$ python3 -q
>>> import numpy as np
>>> from numpy import linalg as LA
>>> np.set_printoptions(precision=3, suppress=True, linewidth=140)
>>> X = np.array([[0, 1, 0, 0], [1, 0, 0, 0], [0, 0, 0, 1], [0, 0, 1, 0]])
>>> # 2 groups of indices that never mix
>>> (LA.matrix_power((X != 0) + (X.T != 0) + np.eye(4), 4) > 0).astype(int)
array([[1, 1, 0, 0],
       [1, 1, 0, 0],
       [0, 0, 1, 1],
       [0, 0, 1, 1]])
>>> X @ X
array([[1, 0, 0, 0],
       [0, 1, 0, 0],
       [0, 0, 1, 0],
       [0, 0, 0, 1]])
>>> np.argwhere(np.triu(X))
array([[0, 1],
       [2, 3]])
>>> np.trace(X @ X @ X) // 6
np.int64(0)
>>> L = np.diag(X.sum(axis=1)) - X
>>> print(round(LA.det(L[1:, 1:])))
0
>>> L
array([[ 1, -1,  0,  0],
       [-1,  1,  0,  0],
       [ 0,  0,  1, -1],
       [ 0,  0, -1,  1]])
>>> W0 = np.loadtxt("mat.csv", delimiter=",")
>>> W0
array([[-0.7  ,  0.8  ,  0.5  ],
       [-0.8  ,  1.6  ,  0.7  ],
       [-0.812,  1.59 ,  0.724]])
>>> w, evecs = LA.eig(W0)
>>> print(np.sort(LA.eigvals(W0.T)))
[-0.296  0.017  1.903]
>>> rng = np.random.default_rng(35)
>>> labels = rng.permutation(3)
>>> print(labels)
[2 1 0]
>>> M2 = W0[labels][:, labels]
>>> round(np.trace(M2), 3)
np.float64(1.624)
>>> np.allclose(M2, W0)
False
>>> blk = np.stack([W0, 3 * W0, W0[::-1]])
>>> print(blk.sum(axis=0))
[[-3.612  4.79   2.724]
 [-4.     8.     3.5  ]
 [-3.948  7.16   3.396]]
>>> blk.shape
(3, 3, 3)
>>> def softmax(z):
...     e = np.exp(z - z.max(axis=-1, keepdims=True))
...     return e / e.sum(axis=-1, keepdims=True)
... 
>>> np.round(softmax(10 * W0[2]), 3) + 0
array([0., 1., 0.])
>>> softmax(W0).sum(axis=1)
array([1., 1., 1.])
>>> att = W0 @ W0.T / np.sqrt(3)
>>> softmax(att).round(6).argmax(axis=1)
array([2, 2, 2])
>>> softmax(att)
array([[0.238, 0.38 , 0.382],
       [0.173, 0.412, 0.415],
       [0.173, 0.412, 0.415]])
>>> A = np.loadtxt("run5.csv", delimiter=",")
>>> print(A)
[[ 1. -2.  0.  0.]
 [-2.  0. -2.  0.]
 [ 0. -2.  5. -2.]
 [ 0.  0. -2.  4.]]
>>> r0 = np.array([1, -5, 8, -8])
>>> M2 = A + np.outer(r0, np.eye(4)[0])
>>> LA.matrix_rank(LA.inv(M2) - LA.inv(A), tol=1e-8)
np.int64(1)
>>> E = np.load("case7.npy")
>>> E
array([[ 100.897, -118.029,   61.155],
       [  99.224, -120.621,   60.35 ],
       [  99.141, -120.498,   59.924],
       [ 100.024, -119.755,   60.249],
       [ 101.069, -121.619,   60.015],
       [  99.666, -119.766,   59.677],
       [ 100.975, -118.145,   58.387],
       [  99.538, -119.107,   61.691],
       [  99.838, -121.258,   60.648],
       [ 101.302, -120.584,   60.319],
       [  97.939, -121.134,   58.427],
       [ 100.395, -119.29 ,   58.841],
       [  98.008, -120.405,   60.613],
       [ 101.056, -119.661,   59.859],
       [  99.029, -120.421,   60.983],
       [ 100.66 , -120.805,   59.921],
       [ 100.499, -119.661,   60.842],
       [  99.213, -121.201,   58.831],
       [  99.589, -119.604,   59.118]])
>>> r0, g = E[18], E[12]
>>> round(r0 @ g, 3)
np.float64(27744.758)
>>> p = (r0 @ g) / (r0 @ r0) * r0
>>> np.outer(r0, g)
array([[  9760.519, -11991.014,   6036.388],
       [-11722.149,  14400.92 ,  -7249.557],
       [  5794.037,  -7118.103,   3583.319]])
>>> g - p
array([-1.677, -0.686,  1.438])
>>> x = np.array([-3, -1, 3])
>>> rhs = E @ x
>>> beta, lr = np.zeros(3), 1 / LA.norm(E, 2) ** 2
>>> for i in range(30):
...     beta -= lr * E.T @ (E @ beta - rhs)
...     if i % 5 == 0: print(i, round(LA.norm(E @ beta - rhs), 3))
... 
0 18.224
5 18.221
10 18.218
15 18.214
20 18.211
25 18.208
>>> beta
array([-0.002, -0.003,  0.003])
>>> w, evecs = LA.eig(X)
>>> print(np.sort(LA.eigvals(X @ X)))
[1. 1. 1. 1.]
>>> np.prod(w)
np.float64(1.0)
>>> data = np.load("out8.npy")
>>> print(data)
[[1 0 0]
 [0 0 1]
 [0 1 0]]
>>> data @ np.ones(3)
array([1., 1., 1.])
>>> np.sort(np.abs(LA.eigvals(data)))[::-1]
array([1., 1., 1.])
>>> LA.matrix_power(data, 2)
array([[1, 0, 0],
       [0, 1, 0],
       [0, 0, 1]])
>>> p = np.eye(3)[1]
>>> for _ in range(3):
...     p = p @ data
...     print(p.round(3))
... 
[0. 0. 1.]
[0. 1. 0.]
[0. 0. 1.]
